>>> import numpy as np
>>> from numpy import linalg as LA
>>> np.set_printoptions(suppress=True, linewidth=100)
>>> K = np.load("arr.npy")
>>> K
array([[8, 6, 1, 9],
       [0, 6, 8, 7],
       [0, 0, 3, 1],
       [0, 0, 0, 0]])
>>> Uu, sv, VT = LA.svd(K)
>>> vecs = VT[:(sv > 1e-8).sum()]
>>> rng = np.random.default_rng(44398)
>>> x = K[2] + 2 * K[1] + rng.integers(2) * np.eye(4)[3]
>>> x
array([ 0., 12., 19., 16.])
>>> np.round(np.diag(vecs.T @ vecs), 2)
array([0.85, 0.73, 0.94, 0.48])
>>> np.allclose(vecs.T @ vecs @ x, x)
False
>>> round(LA.norm(x - vecs.T @ vecs @ x), 2)
np.float64(0.72)
>>> np.round(K @ LA.pinv(K) @ K, 2) + 0
array([[8., 6., 1., 9.],
       [0., 6., 8., 7.],
       [0., 0., 3., 1.],
       [0., 0., 0., 0.]])
>>> hat = np.triu(np.array([[3, 3, 3, 1], [2, 1, 2, 2], [3, 3, 2, 1], [0, 1, 3, 1]]), 1) + np.eye(4)
>>> other = hat @ K @ LA.inv(hat)
>>> LA.matrix_rank(other)
np.int64(3)
>>> m1 = np.array([[0, 1, 1], [1, 0, 0], [1, 0, 0]])
>>> m1
array([[0, 1, 1],
       [1, 0, 0],
       [1, 0, 0]])
>>> evals, vecs = LA.eigh(m1)
>>> np.round(LA.eigvalsh(m1 @ m1), 2)
array([0., 2., 2.])
>>> np.round(LA.eigvalsh(m1 + -2 * np.eye(3)), 2)
array([-3.41, -2.  , -0.59])
>>> np.round(vecs.T @ m1 @ vecs, 2) + 0
array([[-1.41,  0.  ,  0.  ],
       [ 0.  ,  0.  ,  0.  ],
       [ 0.  ,  0.  ,  1.41]])
>>> (evals > 1e-8).sum(), (evals < -1e-8).sum()
(np.int64(1), np.int64(1))
>>> F = np.loadtxt("case18.csv", delimiter=",")
>>> F
array([[-1.17,  0.26,  0.  ],
       [-1.08,  0.24,  0.  ],
       [ 0.  ,  0.  ,  0.  ]])
>>> hat = np.triu(np.array([[0, 0, -1], [0, -2, 1], [0, 1, 1]]), 1) + np.eye(3)
>>> other = hat @ F @ LA.inv(hat)
>>> LA.matrix_rank(other)
np.int64(1)
>>> round(LA.det(other), 2)
np.float64(0.0)
>>> hat @ F - F @ hat
array([[ 0.  ,  0.  , -1.43],
       [ 0.  ,  0.  , -1.32],
       [ 0.  ,  0.  ,  0.  ]])
>>> z = rng.permutation(3)
>>> z
array([0, 1, 2])
>>> other = F[z][:, z]
>>> np.diag(other)
array([-1.17,  0.24,  0.  ])
>>> Uu, sv, VT = LA.svd(F)
>>> sv.round(2) + 0
array([1.63, 0.  , 0.  ])
>>> other = Uu[:, :1] @ np.diag(sv[:1]) @ VT[:1]
>>> other.round(2)
array([[-1.17,  0.26,  0.  ],
       [-1.08,  0.24,  0.  ],
       [ 0.  ,  0.  ,  0.  ]])
>>> round(np.abs(F - other).max(), 2)
np.float64(0.0)
>>> E = np.load("sample10.npy")
>>> E.round(2)
array([[ 0.37, -0.29,  0.37, -0.11],
       [-0.29,  0.87,  0.17, -0.05],
       [ 0.37,  0.17,  0.78,  0.07],
       [-0.11, -0.05,  0.07,  0.98]])
>>> x = np.array([7, 6, -8, 6])
>>> round(float((x - E @ x) @ (E @ x)), 2)
0.0
>>> print(np.round(E @ E @ x, 2))
[-2.77  1.53 -2.19  4.22]
>>> np.round(np.eye(4) - E, 2)
array([[ 0.63,  0.29, -0.37,  0.11],
       [ 0.29,  0.13, -0.17,  0.05],
       [-0.37, -0.17,  0.22, -0.07],
       [ 0.11,  0.05, -0.07,  0.02]])
>>> print(np.round(LA.eigvalsh(2 * E - np.eye(4)), 2))
[-1.  1.  1.  1.]
>>> A = np.load("block12.npy")
>>> print(A)
[[ 0.04 -0.14  0.14]
 [-0.98  0.99  0.94]
 [-0.69  0.57  0.8 ]
 [-0.8   0.56  0.95]
 [ 1.   -0.98 -1.  ]
 [ 0.    0.    0.  ]
 [ 0.95 -0.84 -0.99]
 [-0.66  0.74  0.43]
 [-0.94  0.92  0.96]
 [ 0.97 -0.79 -1.  ]
 [-0.89  0.94  0.6 ]
 [ 0.82 -0.85 -0.68]
 [-0.97  0.33  1.  ]
 [ 1.   -1.   -0.99]
 [ 0.87 -0.75 -0.95]
 [ 0.24  0.09 -0.66]
 [ 0.75 -0.79 -0.59]]
>>> round(LA.det(F.T), 2)
np.float64(0.0)
>>> round(float(np.einsum("ij,ji->", F, F)), 2)
0.86
>>> round(float(LA.eigvals(F).sum().real), 2)
-0.93
>>> np.round(LA.eigvals(F), 2) + 0
array([-0.93,  0.  ,  0.  ])
>>> feats = np.load("dump.npy")
>>> print(feats)
[[2 2 2]
 [2 4 4]
 [2 4 6]]
>>> th = np.radians(15)
>>> R = np.eye(3)
>>> R[1, 1] = R[2, 2] = np.cos(th)
>>> R[1, 2], R[2, 1] = -np.sin(th), np.sin(th)
>>> R.round(2)
array([[ 1.  ,  0.  ,  0.  ],
       [ 0.  ,  0.97, -0.26],
       [ 0.  ,  0.26,  0.97]])
>>> other = feats @ R.T
>>> round(float(LA.det(R)), 2), round(float(np.trace(R)), 2)
(1.0, 2.93)
>>> np.round(LA.svd(feats, compute_uv=False), 2), np.round(LA.svd(other, compute_uv=False), 2)
(array([10.1 ,  1.29,  0.62]), array([10.1 ,  1.29,  0.62]))
>>> np.allclose(feats @ feats.T, other @ other.T)
True
>>> other.round(2)
array([[2.  , 1.41, 2.45],
       [2.  , 2.83, 4.9 ],
       [2.  , 2.31, 6.83]])
>>> print(np.allclose(LA.norm(feats, axis=1), LA.norm(other, axis=1)))
True
>>> evals, vecs = LA.eigh(feats)
>>> np.round(vecs.T @ feats @ vecs, 2) + 0
array([[ 0.62,  0.  ,  0.  ],
       [ 0.  ,  1.29,  0.  ],
       [ 0.  ,  0.  , 10.1 ]])
>>> np.round(LA.eigvalsh(feats @ feats), 2)
array([  0.38,   1.65, 101.97])
>>> np.round(LA.svd(feats, compute_uv=False), 2)
array([10.1 ,  1.29,  0.62])
>>> np.round(vecs @ np.diag(evals) @ vecs.T, 2)
array([[2., 2., 2.],
       [2., 4., 4.],
       [2., 4., 6.]])
>>> np.round(LA.eigvalsh(feats + 3 * np.eye(3)), 2)
array([ 3.62,  4.29, 13.1 ])
>>> print(evals.round(2))
[ 0.62  1.29 10.1 ]
>>> X = np.array([[-0.9, 0.1, 0.5],
...     [-0.4, -0.3, 0.0],
...     [-1.2, -0.2, 0.5],
...     [0.0, -1.5, -0.2]])
>>> z = rng.permutation(3)
>>> other = X[:, z] * rng.choice([-1, 1], 3)
>>> other
array([[-0.1, -0.5, -0.9],
       [ 0.3, -0. , -0.4],
       [ 0.2, -0.5, -1.2],
       [ 1.5,  0.2,  0. ]])
>>> Uu, _, VT = LA.svd(X.T @ other)
>>> np.round(Uu @ VT, 2) + 0
array([[ 0.,  0.,  1.],
       [-1.,  0.,  0.],
       [ 0., -1.,  0.]])
>>> hat = other @ LA.solve(other.T @ other, other.T)
>>> print(np.round(LA.eigvalsh(hat), 2) + 0)
[0. 1. 1. 1.]
>>> hat.round(2)
array([[ 0.59, -0.28,  0.4 , -0.03],
       [-0.28,  0.81,  0.27, -0.02],
       [ 0.4 ,  0.27,  0.61,  0.02],
       [-0.03, -0.02,  0.02,  1.  ]])
>>> np.round(np.trace(hat), 2)
np.float64(3.0)
>>> w1 = np.array([[2, 2, 2, -1, -3, 0], [0, -1, 0, 0, 0, 2], [0, 0, -1, 3, -1, -3]])
>>> c = np.array([0, 2, 0, 1, 1, 2])
>>> hid = np.maximum(X @ w1 + c, 0)
>>> (hid > 0).mean(axis=0)
array([0.  , 0.75, 0.25, 1.  , 1.  , 0.75])
>>> (hid > 0).astype(int)
array([[0, 1, 0, 1, 1, 1],
       [0, 1, 0, 1, 1, 1],
       [0, 0, 0, 1, 1, 1],
       [0, 1, 1, 1, 1, 0]])
>>> C = np.array([[0, -2, 2],
...     [1, 0, -3],
...     [-2, -1, 0],
...     [0, 3, -2],
...     [0, 3, 1],
...     [1, -3, 2]])
>>> (hid @ C).round(6).argmax(axis=1)
array([1, 1, 1, 1])
>>> data = np.loadtxt("m.csv", delimiter=",")
>>> print(data.round(2))
[[0.4  0.3  0.3 ]
 [0.4  0.4  0.2 ]
 [0.25 0.38 0.38]]
>>> other = np.array([[3, 2], [0, 3]])
>>> C = np.kron(other, data)
>>> print(C.shape)
(6, 6)
>>> round(float(LA.norm(C, 2)), 2), round(float(LA.norm(other, 2) * LA.norm(data, 2)), 2)
(4.18, 4.18)
>>> LA.matrix_rank(C)
np.int64(6)
>>> print(C.round(2))
[[1.2  0.9  0.9  0.8  0.6  0.6 ]
 [1.2  1.2  0.6  0.8  0.8  0.4 ]
 [0.75 1.12 1.12 0.5  0.75 0.75]
 [0.   0.   0.   1.2  0.9  0.9 ]
 [0.   0.   0.   1.2  1.2  0.6 ]
 [0.   0.   0.   0.75 1.12 1.12]]
>>> np.round(np.sort(np.abs(LA.eigvals(data))), 2)
array([0.12, 0.12, 1.  ])
>>> np.round((data + data.T) / 2, 2)
array([[0.4 , 0.35, 0.28],
       [0.35, 0.4 , 0.29],
       [0.28, 0.29, 0.38]])
>>> print(round(np.trace(data), 2))
1.18
>>> np.allclose(data @ data.T, data.T @ data)
False
>>> round(np.abs(LA.eigvals(data)).max(), 2)
np.float64(1.0)
>>> Uu, sv, VT = LA.svd(data, full_matrices=False)
>>> np.round(np.cumsum(sv ** 2) / np.sum(sv ** 2), 2)
array([0.97, 0.99, 1.  ])
>>> np.round(Uu.T @ data @ VT.T, 2) + 0
array([[1.  , 0.  , 0.  ],
       [0.  , 0.17, 0.  ],
       [0.  , 0.  , 0.09]])
>>> np.abs(Uu[:, 0]).round(6).argmax()
np.int64(1)
>>> np.round(np.sqrt((sv ** 2).sum()), 2), round(LA.norm(data), 2)
(np.float64(1.02), np.float64(1.02))
